% python3 -q
>>> import numpy as np
>>> import numpy.linalg as la
>>> np.set_printoptions(precision=2, suppress=True, linewidth=160)
>>> rnd = lambda a: np.round(a, 2) + 0
>>> out = np.array([[3], [3], [0], [-1], [3], [0], [0], [2], [1], [-2]])
>>> W2 = np.array([[0, 1, 1, 1, 2, 2, 0, 1]])
>>> rng = np.random.default_rng(281957)
>>> J = out @ W2 + 0.1 * rng.normal(size=(10, 8))
>>> print(rnd(J))
[[ 0.08  2.94  2.93  3.04  6.08  5.92 -0.07  2.87]
 [-0.02  2.88  3.03  2.87  6.09  5.89  0.01  3.16]
 [-0.06 -0.14 -0.05 -0.06  0.04 -0.02 -0.1   0.  ]
 [-0.06 -1.11 -1.17 -1.05 -2.16 -2.11  0.03 -0.94]
 [-0.11  2.98  3.06  3.06  6.04  6.19 -0.08  3.  ]
 [ 0.09 -0.03 -0.11  0.14  0.08  0.07  0.03  0.07]
 [ 0.06 -0.11 -0.15  0.1   0.11  0.13 -0.05 -0.07]
 [-0.09  2.16  2.07  2.18  3.94  4.1   0.01  2.06]
 [-0.06  1.14  0.97  0.97  1.93  1.95  0.05  1.  ]
 [ 0.12 -2.19 -1.85 -1.88 -4.03 -4.09 -0.07 -2.1 ]]
>>> f, v = J[1], J[0]
>>> print(rnd(f @ v))
107.05
>>> pr = (f @ v) / (f @ f) * f
>>> print(rnd(la.norm(f + v) ** 2 + la.norm(f - v) ** 2))
428.48
>>> print(rnd(pr))
[-0.02  2.87  3.02  2.86  6.06  5.87  0.01  3.14]
>>> print(la.matrix_rank(np.outer(f, v)))
1
>>> K = np.array([[0, 0, 1, 1], [0, 0, 0, 1], [1, 0, 0, 0], [1, 1, 0, 0]])
>>> print(K)
[[0 0 1 1]
 [0 0 0 1]
 [1 0 0 0]
 [1 1 0 0]]
>>> def softmax(z):
...     e = np.exp(z - z.max(axis=-1, keepdims=True))
...     return e / e.sum(axis=-1, keepdims=True)
... 
>>> print(rnd(softmax(10 * K[1])))
[0. 0. 0. 1.]
>>> print(rnd(softmax(K[1])))
[0.17 0.17 0.17 0.48]
>>> print(rnd(softmax(K[1] + 4)))
[0.17 0.17 0.17 0.48]
>>> S = K @ K.T / np.sqrt(4)
>>> print(rnd(softmax(S)[1] @ K))
[0.38 0.19 0.31 0.62]
>>> print(rnd(softmax(S)))
[[0.43 0.26 0.16 0.16]
 [0.31 0.31 0.19 0.19]
 [0.19 0.19 0.31 0.31]
 [0.16 0.16 0.26 0.43]]
>>> print(rnd(softmax(S + np.triu(np.full(S.shape, -np.inf), 1))))
[[1.   0.   0.   0.  ]
 [0.5  0.5  0.   0.  ]
 [0.27 0.27 0.45 0.  ]
 [0.16 0.16 0.26 0.43]]
>>> f = np.array([2, 1, -1, 3])
>>> out = K + np.outer(f, np.eye(4)[1])
>>> print(la.matrix_rank(la.inv(out) - la.inv(K), tol=1e-8))
1
>>> print(out)
[[ 0.  2.  1.  1.]
 [ 0.  1.  0.  1.]
 [ 1. -1.  0.  0.]
 [ 1.  4.  0.  0.]]
>>> print(la.matrix_rank(out - K))
1
>>> print(rnd(la.det(out) / la.det(K)), rnd(1 + la.solve(K, f)[1]))
5.0 5.0
>>> F = np.loadtxt("layer1.csv", delimiter=",")
>>> print(F)
[[ 0.  0.  0.  0.  0.  0.  0.  0.  0. -2.]
 [ 0.  0.  0.  0.  0.  0.  0.  0.  0. -1.]
 [ 0.  0.  0.  0.  0.  0.  0.  0.  0. -1.]
 [ 0.  0.  0.  0.  0.  0.  0.  0.  0. -2.]
 [ 0.  0.  0.  0.  0.  0.  0.  0.  0.  2.]
 [ 0.  0.  0.  0.  0.  0.  0.  0.  0.  0.]
 [ 0.  0.  0.  0.  0.  0.  0.  0.  0.  2.]
 [ 0.  0.  0.  0.  0.  0.  0.  0.  0.  0.]
 [ 0.  0.  0.  0.  0.  0.  0.  0.  0.  1.]
 [-2. -1. -1. -2.  2.  0.  2.  0.  1.  0.]]
>>> # symmetric
>>> ev, evecs = la.eig(K)
>>> print(rnd(np.sort(la.eigvals(K @ K))))
[0.38 0.38 2.62 2.62]
>>> print(rnd(np.prod(ev)))
1.0
>>> m1 = np.array([[-2, 1, -2, 1, -3, -2, -1, 3],
...     [-1, -2, 2, -3, 1, -1, 0, -2],
...     [-3, 1, 0, -1, 3, 0, 0, -3],
...     [-2, 2, -3, 0, 2, 1, -1, 2]])
>>> m1[2] = m1[1]
>>> print(m1)
[[-2  1 -2  1 -3 -2 -1  3]
 [-1 -2  2 -3  1 -1  0 -2]
 [-1 -2  2 -3  1 -1  0 -2]
 [-2  2 -3  0  2  1 -1  2]]
>>> # null space of dimension 5
>>> rk = la.matrix_rank(m1)
>>> print(rk)
3
>>> null = la.svd(m1)[2][rk:].T
>>> print(np.allclose(m1 @ null, 0))
True
>>> print(rnd(m1 @ null))
[[0. 0. 0. 0. 0.]
 [0. 0. 0. 0. 0.]
 [0. 0. 0. 0. 0.]
 [0. 0. 0. 0. 0.]]
>>> f = np.array([2, -2, 1])
>>> print(np.array([np.convolve(row, f, "same") for row in m1]))
[[  6  -8   7 -10   3  -1   6  -7]
 [ -2   7 -12  10  -7   3  -5   4]
 [ -2   7 -12  10  -7   3  -5   4]
 [  8 -12   8   1  -2  -2   7  -5]]
>>> print(np.correlate(m1[2], m1[1], "full"))
[  2   4  -3   7  -3  11 -12  24 -12  11  -3   7  -3   4   2]
>>> print(np.convolve(m1[2], f))
[ -2  -2   7 -12  10  -7   3  -5   4  -2]
>>> print(la.lstsq(m1[:-1].T, m1[-1])[2])
2
>>> print(rnd(m1 @ la.pinv(m1) @ m1))
[[-2.  1. -2.  1. -3. -2. -1.  3.]
 [-1. -2.  2. -3.  1. -1.  0. -2.]
 [-1. -2.  2. -3.  1. -1.  0. -2.]
 [-2.  2. -3.  0.  2.  1. -1.  2.]]
>>> print(np.argsort(-la.norm(m1, axis=0).round(6), kind="stable")[:3])
[2 7 3]
>>> print([round(float(x), 2) for x in la.svd(m1, compute_uv=False)[:3]])
[8.37, 4.4, 4.3]
>>> print(rnd(la.norm(m1, 2) / la.norm(m1)))
0.81
>>> th = np.radians(15)
>>> r_ = np.eye(8)
>>> r_[2, 2] = r_[6, 6] = np.cos(th)
>>> r_[2, 6], r_[6, 2] = -np.sin(th), np.sin(th)
>>> print(rnd(r_))
[[ 1.    0.    0.    0.    0.    0.    0.    0.  ]
 [ 0.    1.    0.    0.    0.    0.    0.    0.  ]
 [ 0.    0.    0.97  0.    0.    0.   -0.26  0.  ]
 [ 0.    0.    0.    1.    0.    0.    0.    0.  ]
 [ 0.    0.    0.    0.    1.    0.    0.    0.  ]
 [ 0.    0.    0.    0.    0.    1.    0.    0.  ]
 [ 0.    0.    0.26  0.    0.    0.    0.97  0.  ]
 [ 0.    0.    0.    0.    0.    0.    0.    1.  ]]
>>> out = m1 @ r_.T
>>> print(rnd(la.det(r_)), rnd(np.trace(r_)))
1.0 7.93
>>> print(np.allclose(m1 @ m1.T, out @ out.T))
True
>>> print(np.allclose(la.norm(m1, axis=1), la.norm(out, axis=1)))
True
>>> print(rnd(out))
[[-2.    1.   -1.67  1.   -3.   -2.   -1.48  3.  ]
 [-1.   -2.    1.93 -3.    1.   -1.    0.52 -2.  ]
 [-1.   -2.    1.93 -3.    1.   -1.    0.52 -2.  ]
 [-2.    2.   -2.64  0.    2.    1.   -1.74  2.  ]]
>>> feats = np.load("a.npy")
>>> print(feats)
[[-2 -1  0  1  2]
 [ 3  4  5  6  7]
 [ 8  9 10 11 12]
 [13 14 15 16 17]
 [18 19 20 21 22]]
>>> # null space of dimension 3
>>> left, sig, VT = la.svd(m1)
>>> evecs = VT[:(sig > 1e-8).sum()]
>>> x0 = m1[1] + 5 * m1[0] + rng.integers(2) * np.eye(8)[1]
>>> print(x0)
[-11.   4.  -8.   2. -14. -11.  -5.  13.]
>>> print(rnd(la.norm(x0 - evecs.T @ evecs @ x0)))
0.88
>>> hat = np.triu(np.array([[-3, -1, 3, -3, 0],
...     [-3, -1, -3, 2, 1],
...     [0, 3, -1, -2, 1],
...     [-2, -2, -1, -1, 2],
...     [3, -3, -2, -2, 2]]), 1) + np.eye(5)
>>> out = hat @ feats @ la.inv(hat)
>>> print(hat @ feats - feats @ hat)
[[-18. -21. -17. -25. -23.]
 [ 20.  23.  23.  31.  -1.]
 [ -8.  -1.  -7.  15. -53.]
 [ 36.  51.  43.  83. -17.]
 [  0.  18.   3.  56. -81.]]
>>> print(rnd(np.trace(la.pinv(feats) @ feats)))
2.0
>>> print(np.abs(np.diag(la.qr(feats)[1])) > 1e-9)
[ True  True False False False]
>>> print(rnd(la.det(feats)))
0.0
>>> print(np.allclose(feats, feats.T))
False
>>> print((feats - feats.T) / 2)
[[ 0. -2. -4. -6. -8.]
 [ 2.  0. -2. -4. -6.]
 [ 4.  2.  0. -2. -4.]
 [ 6.  4.  2.  0. -2.]
 [ 8.  6.  4.  2.  0.]]
>>> print(rnd(np.sort(np.abs(la.eigvals(feats)))))
[ 0.    0.    0.    4.58 54.58]
>>> left, sig, VT = la.svd(m1)
>>> print(np.argmax(sig[:-1] / (sig[1:] + 1e-6)) + 1)
3
>>> out = left[:, :3] @ np.diag(sig[:3]) @ VT[:3]
>>> print(rnd(out))
[[-2.  1. -2.  1. -3. -2. -1.  3.]
 [-1. -2.  2. -3.  1. -1.  0. -2.]
 [-1. -2.  2. -3.  1. -1.  0. -2.]
 [-2.  2. -3.  0.  2.  1. -1.  2.]]
>>> print(la.matrix_rank(out))
3
>>> print(la.matrix_rank(m1, rtol=0.05))
3
>>> X = np.loadtxt("case6.csv", delimiter=",")
>>> print(X)
[[-2.  3.  1.  2.  2.  0.  3.  1. -1. -1.]
 [-3.  2.  0.  1.  1. -1.  2.  0. -2. -2.]
 [-5.  0. -2. -1. -1. -3.  0. -2. -4. -4.]
 [-3.  2.  0.  1.  1. -1.  2.  0. -2. -2.]
 [-5.  0. -2. -1. -1. -3.  0. -2. -4. -4.]]
>>> # columns 3 and 4 are equal
>>> rk = la.matrix_rank(X)
>>> print(rk)
2
>>> null = la.svd(X)[2][rk:].T
>>> print(null.shape)
(10, 8)
>>> print([int(la.matrix_rank(X[:, :j + 1])) for j in range(10)])
[1, 2, 2, 2, 2, 2, 2, 2, 2, 2]
>>> print([int(la.matrix_rank(X[:i])) for i in range(1, len(X) + 1)])
[1, 2, 2, 2, 2]
>>> print([int(la.matrix_rank(np.delete(X, i, axis=0))) for i in range(5)])
[2, 2, 2, 2, 2]
>>> print(np.allclose(X @ null, 0))
True
